$ python -q
>>> import numpy as np
>>> np.set_printoptions(precision=2, suppress=True, linewidth=160, floatmode="fixed")
>>> W0 = np.load("block8.npy")
>>> print(W0)
[[0 1 2 0 2 0 1 2 0 2 0 2 2 0 2]
 [1 0 1 2 0 2 0 1 2 0 2 0 2 2 0]
 [2 1 0 1 2 0 2 0 1 2 0 2 0 2 2]
 [0 2 1 0 1 2 0 2 0 1 2 0 2 0 2]
 [2 0 2 1 0 1 2 0 2 0 1 2 0 2 0]
 [0 2 0 2 1 0 1 2 0 2 0 1 2 0 2]
 [1 0 2 0 2 1 0 1 2 0 2 0 1 2 0]
 [2 1 0 2 0 2 1 0 1 2 0 2 0 1 2]
 [0 2 1 0 2 0 2 1 0 1 2 0 2 0 1]
 [2 0 2 1 0 2 0 2 1 0 1 2 0 2 0]
 [0 2 0 2 1 0 2 0 2 1 0 1 2 0 2]
 [2 0 2 0 2 1 0 2 0 2 1 0 1 2 0]
 [2 2 0 2 0 2 1 0 2 0 2 1 0 1 2]
 [0 2 2 0 2 0 2 1 0 2 0 2 1 0 1]
 [2 0 2 2 0 2 0 2 1 0 2 0 2 1 0]]
>>> u = np.array([2, 4, 2, 0, 5, 3, 3, 2, 1, 4, 3, 0, 0, 1, 2])
>>> Y = W0 + np.outer(u, np.eye(15)[4])
>>> print(np.linalg.matrix_rank(Y - W0))
1
>>> print(round(np.linalg.det(Y) / np.linalg.det(W0), 2), round(float(1 + np.linalg.solve(W0, u)[4]), 2))
2.4 2.4
>>> W0.inv()
Traceback (most recent call last):
  File "<python-input-8>", line 1, in <module>
    W0.inv()
    ^^^^^^
AttributeError: 'numpy.ndarray' object has no attribute 'inv'
>>> print(round(np.linalg.det(W0), 2))
-1620.0
>>> np.linalg.determinant(W0)
Traceback (most recent call last):
  File "<python-input-10>", line 1, in <module>
    np.linalg.determinant(W0)
    ^^^^^^^^^^^^^^^^^^^^^
AttributeError: module 'numpy.linalg' has no attribute 'determinant'
>>> print(round(float(np.abs(np.linalg.eigvals(W0)).max()), 2))
15.38
>>> print(np.trace(W0))
0
>>> print(np.allclose(W0, W0.T))
True
>>> print(np.allclose(W0 @ W0.T, W0.T @ W0))
True
>>> O, evecs = np.linalg.qr(W0[:, :2])[0], np.linalg.qr(W0[:, 2:])[0]
>>> s = np.linalg.svd(O.T @ evecs, compute_uv=False)
>>> print((s > 0.9).sum())
2
>>> print(s)
[1.00 0.99]
>>> x0 = np.array([-5, -7, -2, -5, 0, 5, -4, -1, -2, -7, 9, -9, -5, 0, 7])
>>> rhs = W0 @ x0
>>> coef, lr = np.zeros(15), 1 / np.linalg.norm(W0, 2) ** 2
>>> for i in range(15):
...     coef -= lr * W0.T @ (W0 @ coef - rhs)
...     if i % 5 == 0: print(i, round(np.linalg.norm(W0 @ coef - rhs), 2))
... 
0 65.18
5 35.44
10 25.89
>>> print(round(np.linalg.cond(W0), 2))
156.67
>>> rng = np.random.default_rng(90591)
>>> J = np.eye(5, dtype=int)[rng.permutation(5)] * np.array([-4, 3, -3, -5, 2])
>>> print(J)
[[ 0  0  0 -5  0]
 [ 0  0  0  0  2]
 [-4  0  0  0  0]
 [ 0  3  0  0  0]
 [ 0  0 -3  0  0]]
>>> Y = np.array([[1, -2, -1], [3, -1, -3]])
>>> C = np.kron(Y, J)
>>> print(np.linalg.matrix_rank(C))
10
>>> Y = np.linalg.inv(J)
>>> print(J @ Y)
[[1.00 0.00 0.00 0.00 0.00]
 [0.00 1.00 0.00 0.00 0.00]
 [0.00 0.00 1.00 0.00 0.00]
 [0.00 0.00 0.00 1.00 0.00]
 [0.00 0.00 0.00 0.00 1.00]]
>>> print(np.allclose(Y, J.T))
False
>>> print(Y)
[[-0.00 -0.00 -0.25 -0.00 -0.00]
 [ 0.00  0.00  0.00  0.33  0.00]
 [-0.00 -0.00 -0.00 -0.00 -0.33]
 [-0.20 -0.00 -0.00 -0.00 -0.00]
 [ 0.00  0.50  0.00  0.00  0.00]]
>>> print(np.linalg.inv(Y))
[[-0.00 -0.00 -0.00 -5.00 -0.00]
 [ 0.00  0.00  0.00  0.00  2.00]
 [-4.00 -0.00 -0.00 -0.00 -0.00]
 [ 0.00  3.00  0.00  0.00  0.00]
 [-0.00 -0.00 -3.00 -0.00 -0.00]]
>>> X = np.loadtxt("run7.csv", delimiter=",")
>>> print(X)
[[  3.36  -1.93   0.21   4.36   6.59   3.43   5.29]
 [ -1.09 -10.90  -4.12   3.71  -5.55   1.60  12.32]
 [ -2.40  -7.98   4.86  -1.98  -5.71   8.73   0.64]
 [ -4.48  -3.03  -1.24   2.30   0.84  -2.17  -4.93]
 [  3.91   5.02   9.30   2.77   7.44  -0.93   0.84]
 [ -7.90  -0.75   7.36   4.27   5.25  -9.60   4.94]
 [  1.55  -8.30   2.13  -3.48   2.49   1.19  -0.91]
 [  4.26  -8.58   0.85  -7.61  -9.71  10.88   1.76]
 [  6.06  11.94  -6.30   2.19  -2.38  -7.90  -0.77]
 [-15.69  -3.85  -2.01  -0.86 -11.02   7.01   5.51]
 [ -7.39  -1.45  -1.98  -2.24   1.38   9.26  -0.93]
 [ -5.32   2.45  -6.57   4.81  -3.09   0.39  -6.50]
 [ -0.36   1.43   3.51  11.12   1.29   1.84  -2.20]
 [ -0.09   2.71  -1.25  -5.33  -2.43  -5.14   1.68]
 [  0.91   8.04   3.42  -3.03  -3.90   1.08   3.03]
 [ -8.34   6.55   3.24   6.96  11.90   4.88   2.31]
 [ -1.67  -9.14   4.13   3.33  -1.35   1.94  -8.72]
 [  9.14   9.93  -7.51  -0.78   6.49 -13.30   9.08]
 [  0.85   4.62  -4.74  -6.60  -2.70  -5.89   4.84]
 [ -1.29 -26.29  -8.96   3.24  13.41   4.15  14.92]
 [  7.20  -5.55  -0.52   4.63  -4.51   5.94  -6.02]
 [-14.59 -16.62  -5.81   2.46   7.36  -4.15  -0.06]
 [  4.99  -4.34   2.84  -6.08   2.14   6.84   9.24]
 [ -0.26   3.35   8.20  -5.89  -1.94  -2.80   0.56]
 [ -6.53 -13.31  -1.00  -4.02  10.86  10.21  -5.01]
 [  6.22   3.07  -6.46   2.43   9.65 -15.94   2.36]
 [ -1.59  -3.64  -2.15   8.60  -0.78 -10.90  -1.41]
 [  9.35  17.06  17.08  -6.32  16.48  -1.88   5.30]
 [  2.92  -5.58  11.07 -15.32   6.14   5.53  -3.28]
 [  0.58   4.90  -1.98  10.41  -1.27 -10.21  -5.32]
 [-11.90 -13.76  -1.60  12.07  12.14  -1.09 -10.17]
 [ 15.41   0.53  -2.10   4.98  -1.64  -0.92   4.97]
 [  7.07  -0.63  -7.77  -4.25  -3.65  -3.61  -1.72]
 [  4.74  23.85   6.02  -2.22  -9.62 -15.05  -2.75]
 [ 12.64   4.88   1.02  -5.54  -3.44   7.58   6.53]
 [ -0.91  -3.09 -11.04   3.85  -2.36   5.52   2.75]
 [  2.24   7.74   8.04  -7.15  -0.01   7.67   5.91]
 [  8.83  -5.32  -0.45   7.03   7.48  -6.18  -1.40]
 [-12.99  -6.46  -0.23   7.76   1.33   1.51   0.20]]
>>> Y = np.c_[X[:, :3] @ np.array([[3, 8, 0], [1, 5, 2], [9, 5, 4]]), np.array([2, 2, 3, 2, 0, 2, 0, 1, 0, 0, 3, 3, 1, 2, 2, 3, 1, 0, 1, 3, 2, 3, 1, 3, 1, 0, 3, 1, 1, 1, 3, 1, 1, 1, 3, 3, 1, 1, 0])]
>>> print(Y)
[[  10.04   18.28   -3.02    2.00]
 [ -51.25  -83.82  -38.28    2.00]
 [  28.56  -34.80    3.48    3.00]
 [ -27.63  -57.19  -11.02    2.00]
 [ 100.45  102.88   47.24    0.00]
 [  41.79  -30.15   27.94    2.00]
 [  15.52  -18.45   -8.08    0.00]
 [  11.85   -4.57  -13.76    1.00]
 [ -26.58   76.68   -1.32    0.00]
 [ -69.01 -154.82  -15.74    0.00]
 [ -41.44  -76.27  -10.82    3.00]
 [ -72.64  -63.16  -21.38    3.00]
 [  31.94   21.82   16.90    1.00]
 [  -8.81    6.58    0.42    2.00]
 [  41.55   64.58   29.76    2.00]
 [  10.69  -17.77   26.06    3.00]
 [  23.02  -38.41   -1.76    1.00]
 [ -30.24   85.22  -10.18    0.00]
 [ -35.49    6.20   -9.72    1.00]
 [-110.80 -186.57  -88.42    3.00]
 [  11.37   27.25  -13.18    2.00]
 [-112.68 -228.87  -56.48    3.00]
 [  36.19   32.42    2.68    1.00]
 [  76.37   55.67   39.50    3.00]
 [ -41.90 -123.79  -30.62    1.00]
 [ -36.41   32.81  -19.70    0.00]
 [ -27.76  -41.67  -15.88    3.00]
 [ 198.83  245.50  102.44    1.00]
 [ 102.81   50.81   33.12    1.00]
 [ -11.18   19.24    1.88    1.00]
 [ -63.86 -172.00  -33.92    3.00]
 [  27.86  115.43   -7.34    1.00]
 [ -49.35   14.56  -32.34    1.00]
 [  92.25  187.27   71.78    1.00]
 [  51.98  130.62   13.84    3.00]
 [-105.18  -77.93  -50.34    3.00]
 [  86.82   96.82   47.64    1.00]
 [  17.12   41.79  -12.44    1.00]
 [ -47.50 -137.37  -13.84    0.00]]
>>> print(np.round(np.linalg.norm(Y - X @ np.linalg.lstsq(X, Y)[0], axis=0), 2) + 0)
[ 0.00  0.00  0.00 11.05]
>>> print(np.linalg.norm(np.linalg.qr(X)[0].T @ Y, axis=0) ** 2 / ((Y ** 2).sum(axis=0) + 1e-12))
[1.00 1.00 1.00 0.13]
>>> print(np.linalg.matrix_rank(np.c_[X, Y]))
8
